$ ipython --no-banner

In [1]: import numpy as np

In [2]: from numpy import linalg as LA

In [3]: np.set_printoptions(precision=2, suppress=True, linewidth=120, legacy="1.25")

In [4]: def rnd(a):
   ...:     return np.round(a, 2) + 0
   ...: 

In [5]: m1 = np.load("data.npy")

In [6]: print(m1)
[[-5 -5 -1]
 [-5 -5 -1]
 [ 0 -4 -3]]

In [7]: print(np.unique(m1.round(6), axis=0).shape)
(2, 3)

In [8]: print(rnd(m1 @ LA.pinv(m1) @ m1))
[[-5. -5. -1.]
 [-5. -5. -1.]
 [ 0. -4. -3.]]

In [9]: mat = np.load("m.npy")

In [10]: print(mat)
[[-0.37 -0.12  1.06]
 [ 2.56  0.08 -0.07]
 [ 7.49  0.03 -0.47]
 [ 0.52  0.   -0.7 ]
 [-1.57 -0.21  0.03]
 [ 1.37  0.05  0.44]
 [-0.12 -0.24  1.54]
 [ 1.4  -0.13 -0.06]
 [-0.92  0.2   0.7 ]
 [ 0.76  0.06 -0.22]
 [ 5.8   0.04  0.43]
 [ 1.97 -0.31 -0.04]
 [ 0.5  -0.04  0.12]
 [ 2.23 -0.1   0.88]
 [ 0.57 -0.12 -1.1 ]
 [-0.61  0.01  0.08]
 [-1.66  0.12 -0.23]
 [ 4.6   0.16  0.73]
 [ 1.48  0.1  -0.61]
 [ 0.13 -0.13 -1.3 ]]

In [11]: Q, evecs = LA.qr(mat[:, :2])[0], LA.qr(mat[:, 2:])[0]

In [12]: sig = LA.svd(Q.T @ evecs, compute_uv=False)

In [13]: print(rnd(sig))
[0.07]

In [14]: A = np.load("w.npy")

In [15]: print(A)
[[ 3  2  1]
 [ 7  2  4]
 [ 9  2  4]
 [11  2  7]
 [12  2  7]
 [16  7 10]
 [17  7 12]
 [18  8 15]
 [23 13 15]
 [25 15 16]
 [30 17 19]
 [30 20 22]
 [34 23 25]
 [36 27 27]
 [36 27 28]
 [37 32 29]
 [38 34 34]
 [38 39 39]
 [43 43 40]
 [45 48 45]
 [45 51 45]
 [46 53 48]]

In [16]: cen = A - A.mean(axis=0)

In [17]: evecs = LA.svd(cen)[2][:1]

In [18]: A2 = cen - cen @ evecs.T @ evecs

In [19]: print(rnd(np.cov(cen @ evecs.T, rowvar=False)))
691.53

In [20]: print(rnd(LA.norm(A2) / LA.norm(cen)))
0.13

In [21]: x = np.array([-1, -3, -2])

In [22]: target = A @ x

In [23]: print(target)
[ -11  -21  -23  -31  -32  -57  -62  -72  -92 -102 -119 -134 -153 -171 -173 -191 -208 -233 -252 -279 -288 -301]

In [24]: try:
    ...:     LA.solve(A, target)
    ...: except LA.LinAlgError as e:
    ...:     print("failed:", e)
    ...: 
failed: Last 2 dimensions of the array must be square

In [25]: print(rnd(LA.solve(A.T @ A, A.T @ target)))
[-1. -3. -2.]

In [26]: rng = np.random.default_rng(43576)

In [27]: target = target + 0.1 * rng.normal(size=22)

In [28]: print(rnd(target))
[ -10.98  -21.17  -23.07  -31.04  -32.12  -56.89  -61.97  -72.    -92.14 -101.85 -118.89 -134.03 -153.05 -170.91
 -173.19 -190.96 -208.01 -233.01 -252.03 -278.93 -287.99 -300.95]

In [29]: c, *_ = LA.lstsq(A, target)

In [30]: print(rnd(c))
[-1.   -2.99 -2.01]

In [31]: print([round(float(LA.norm(LA.solve(A.T @ A + lam * np.eye(3), A.T @ target))), 2) for lam in (0, 1, 10, 100)])
[3.74, 3.74, 3.73, 3.65]

In [32]: E = np.loadtxt("a.csv", delimiter=",")

In [33]: print(E)
[[ 5.  6.  7.]
 [ 8.  9. 10.]
 [11. 12. 13.]
 [14. 15. 16.]]

In [34]: # rank 2

In [35]: print(np.abs(np.diag(LA.qr(E)[1])) > 1e-9)
[ True  True False]

In [36]: print(rnd(E @ LA.pinv(E) @ E))
[[ 5.  6.  7.]
 [ 8.  9. 10.]
 [11. 12. 13.]
 [14. 15. 16.]]

In [37]: print(rnd(np.trace(LA.pinv(E) @ E)))
2.0

In [38]: print(np.allclose(E[:-1].T @ LA.lstsq(E[:-1].T, E[-1])[0], E[-1]))
True

In [39]: A2 = np.array([[2, -2], [2, 3]])

In [40]: Z = np.kron(A2, E)

In [41]: print(rnd(LA.norm(Z, 2)), rnd(LA.norm(A2, 2) * LA.norm(E, 2)))
141.69 141.69

In [42]: print(Z)
[[ 10.  12.  14. -10. -12. -14.]
 [ 16.  18.  20. -16. -18. -20.]
 [ 22.  24.  26. -22. -24. -26.]
 [ 28.  30.  32. -28. -30. -32.]
 [ 10.  12.  14.  15.  18.  21.]
 [ 16.  18.  20.  24.  27.  30.]
 [ 22.  24.  26.  33.  36.  39.]
 [ 28.  30.  32.  42.  45.  48.]]

In [43]: Uu, sig, Vh = LA.svd(E)

In [44]: print(np.argmax(sig[:-1] / (sig[1:] + 1e-6)) + 1)
2

In [45]: print(rnd(sig))
[38.28  0.86  0.  ]

In [46]: A2 = Uu[:, :2] @ np.diag(sig[:2]) @ Vh[:2]

In [47]: print(rnd(LA.norm(E - A2, 2)), rnd(sig[2]))
0.0 0.0

In [48]: print(LA.matrix_rank(A2))
2

In [49]: arr = np.tanh(np.array([[0.4],
    ...:     [-0.6],
    ...:     [-0.1],
    ...:     [0.4],
    ...:     [-1.7],
    ...:     [0.9],
    ...:     [-0.5],
    ...:     [1.6],
    ...:     [0.6],
    ...:     [-0.9],
    ...:     [1.1],
    ...:     [0.4],
    ...:     [0.9],
    ...:     [2.1],
    ...:     [-0.1],
    ...:     [-1.4],
    ...:     [1.7],
    ...:     [0.1],
    ...:     [-0.3],
    ...:     [-0.2],
    ...:     [0.5],
    ...:     [-1.3],
    ...:     [0.7]]) @ np.array([[0.2, 0.0, -0.4]]))

In [50]: print(rnd(arr))
[[ 0.08  0.   -0.16]
 [-0.12  0.    0.24]
 [-0.02  0.    0.04]
 [ 0.08  0.   -0.16]
 [-0.33  0.    0.59]
 [ 0.18  0.   -0.35]
 [-0.1   0.    0.2 ]
 [ 0.31  0.   -0.56]
 [ 0.12  0.   -0.24]
 [-0.18  0.    0.35]
 [ 0.22  0.   -0.41]
 [ 0.08  0.   -0.16]
 [ 0.18  0.   -0.35]
 [ 0.4   0.   -0.69]
 [-0.02  0.    0.04]
 [-0.27  0.    0.51]
 [ 0.33  0.   -0.59]
 [ 0.02  0.   -0.04]
 [-0.06  0.    0.12]
 [-0.04  0.    0.08]
 [ 0.1   0.   -0.2 ]
 [-0.25  0.    0.48]
 [ 0.14  0.   -0.27]]

In [51]: print(np.argsort(-LA.norm(arr, axis=0).round(6), kind="stable")[:3])
[2 0 1]

In [52]: print(LA.cond(arr) > 100)
True

In [53]: print([round(float(x), 2) for x in LA.svd(arr, compute_uv=False)[:3]])
[1.93, 0.03, 0.0]

In [54]: W0 = np.loadtxt("sample14.csv", delimiter=",")

In [55]: print(W0)
[[5. 0. 0.]
 [0. 5. 3.]
 [0. 9. 3.]]

In [56]: gram = W0.T @ W0

In [57]: print(LA.matrix_rank(gram))
3

In [58]: X = np.array([[-10.19, -8.1, -8.1],
    ...:     [-9.51, -7.42, -7.42],
    ...:     [-9.46, -7.37, -7.37],
    ...:     [-6.18, -4.33, -4.33],
    ...:     [-4.8, -3.23, -3.23],
    ...:     [-4.71, -3.15, -3.15],
    ...:     [-4.08, -2.7, -2.7],
    ...:     [-2.36, -1.63, -1.63],
    ...:     [-1.36, -1.12, -1.12],
    ...:     [-1.17, -1.02, -1.02],
    ...:     [-1.05, -0.96, -0.96],
    ...:     [-0.19, -0.26, -0.26],
    ...:     [0.59, 1.13, 1.13],
    ...:     [0.61, 1.19, 1.19],
    ...:     [1.86, 4.6, 4.6],
    ...:     [2.41, 6.25, 6.25],
    ...:     [5.41, 15.17, 15.17],
    ...:     [5.51, 15.47, 15.47],
    ...:     [6.68, 18.87, 18.87],
    ...:     [7.73, 21.92, 21.92]])

In [59]: print(X)
[[-10.19  -8.1   -8.1 ]
 [ -9.51  -7.42  -7.42]
 [ -9.46  -7.37  -7.37]
 [ -6.18  -4.33  -4.33]
 [ -4.8   -3.23  -3.23]
 [ -4.71  -3.15  -3.15]
 [ -4.08  -2.7   -2.7 ]
 [ -2.36  -1.63  -1.63]
 [ -1.36  -1.12  -1.12]
 [ -1.17  -1.02  -1.02]
 [ -1.05  -0.96  -0.96]
 [ -0.19  -0.26  -0.26]
 [  0.59   1.13   1.13]
 [  0.61   1.19   1.19]
 [  1.86   4.6    4.6 ]
 [  2.41   6.25   6.25]
 [  5.41  15.17  15.17]
 [  5.51  15.47  15.47]
 [  6.68  18.87  18.87]
 [  7.73  21.92  21.92]]

In [60]: print(LA.matrix_rank(X, rtol=0.1))
2

In [61]: print(LA.cond(X) > 100)
True

In [62]: print(np.argsort(-LA.norm(X, axis=0).round(6), kind="stable")[:3])
[1 2 0]

In [63]: A2 = np.array([[0, -2, 1], [3, 3, 3], [0, -2, 2]])

In [64]: print(LA.matrix_rank(np.vstack([X, A2.T])))
3

In [65]: print(rnd(np.einsum("ij->j", X)))
[-24.26  43.31  43.31]

In [66]: print(LA.matrix_rank(X @ A2))
2

In [67]: A2 = np.array([[1, 1, 3], [2, -1, -1], [2, 0, -3], [-2, -2, 0]])

In [68]: F = A2.T @ A2

In [69]: print(F)
[[13  3 -5]
 [ 3  6  4]
 [-5  4 19]]

In [70]: vals, evecs = LA.eig(F)

In [71]: print(rnd(np.sort(LA.eigvals(LA.inv(F)))))
[0.05 0.08 0.34]

In [72]: print(rnd(vals))
[ 2.9  12.99 22.11]

In [73]: print(LA.matrix_power(F, 4))
[[ 64482  -2812 -86395]
 [ -2812  12315  33879]
 [-86395  33879 190733]]

In [74]: print(rnd(LA.det(F)))
833.0

In [75]: print(rnd(np.sort(np.abs(LA.eigvals(F)))))
[ 2.9  12.99 22.11]

In [76]: assert F == F.T
---------------------------------------------------------------------------
ValueError                                Traceback (most recent call last)
Cell In[76], line 1
----> 1 assert F == F.T

ValueError: The truth value of an array with more than one element is ambiguous. Use a.any() or a.all()

In [77]: print(np.allclose(F @ F.T, F.T @ F))
True

In [78]: print((F + F.T) / 2)
[[13.  3. -5.]
 [ 3.  6.  4.]
 [-5.  4. 19.]]

In [79]: print(rnd(np.abs(LA.eigvals(F)).max()))
22.11

In [80]: print(np.trace(F))
38

In [81]: x = np.ones(3)

In [82]: for _ in range(3):
    ...:     x = F @ x
    ...:     x /= LA.norm(x)
    ...:     print(round(x @ F @ x, 2))
    ...: 
15.46
17.72
19.9

In [83]: print(rnd(x))
[0.01 0.38 0.93]
